$ python3 -q
>>> import numpy as np
>>> from numpy import linalg as LA
>>> np.set_printoptions(suppress=True, linewidth=140)
>>> data = np.loadtxt("sample16.csv", delimiter=",")
>>> data
array([[4., 1., 1., 1., 1., 1.],
       [1., 4., 1., 1., 1., 1.],
       [1., 1., 4., 1., 1., 1.],
       [1., 1., 1., 4., 1., 1.],
       [1., 1., 1., 1., 4., 1.],
       [1., 1., 1., 1., 1., 4.]])
>>> # symmetric, so the eigenvalues are real
>>> rng = np.random.default_rng(596042)
>>> lab = rng.permutation(6)
>>> Y = data[:, lab] * rng.choice([-1, 1], 6)
>>> Y
array([[-1.,  1.,  1., -1., -1.,  4.],
       [-1.,  1.,  4., -1., -1.,  1.],
       [-1.,  4.,  1., -1., -1.,  1.],
       [-1.,  1.,  1., -1., -4.,  1.],
       [-4.,  1.,  1., -1., -1.,  1.],
       [-1.,  1.,  1., -4., -1.,  1.]])
>>> Uu, _, Vh = LA.svd(data.T @ Y)
>>> lab
array([4, 2, 1, 5, 3, 0])
>>> print(np.round(LA.lstsq(data, Y)[0], 2) + 0)
[[ 0.  0.  0.  0.  0.  1.]
 [ 0.  0.  1.  0.  0.  0.]
 [ 0.  1.  0.  0.  0.  0.]
 [ 0.  0.  0.  0. -1.  0.]
 [-1.  0.  0.  0.  0.  0.]
 [ 0.  0.  0. -1.  0.  0.]]
>>> np.round(Uu @ Vh, 2) + 0
array([[ 0.,  0.,  0.,  0.,  0.,  1.],
       [ 0.,  0.,  1.,  0.,  0.,  0.],
       [ 0.,  1.,  0.,  0.,  0.,  0.],
       [ 0.,  0.,  0.,  0., -1.,  0.],
       [-1.,  0.,  0.,  0.,  0.,  0.],
       [ 0.,  0.,  0., -1.,  0.,  0.]])
>>> x = np.array([2, 1, 0, 1, 1, 2])
>>> target = Y @ x
>>> print(target)
[ 5. -1.  2. -4. -7. -4.]
>>> print(np.round(LA.solve(Y, target), 2) + 0)
[2. 1. 0. 1. 1. 2.]
>>> np.round(LA.solve(Y.T, Y[3]), 2) + 0
array([0., 0., 0., 1., 0., 0.])
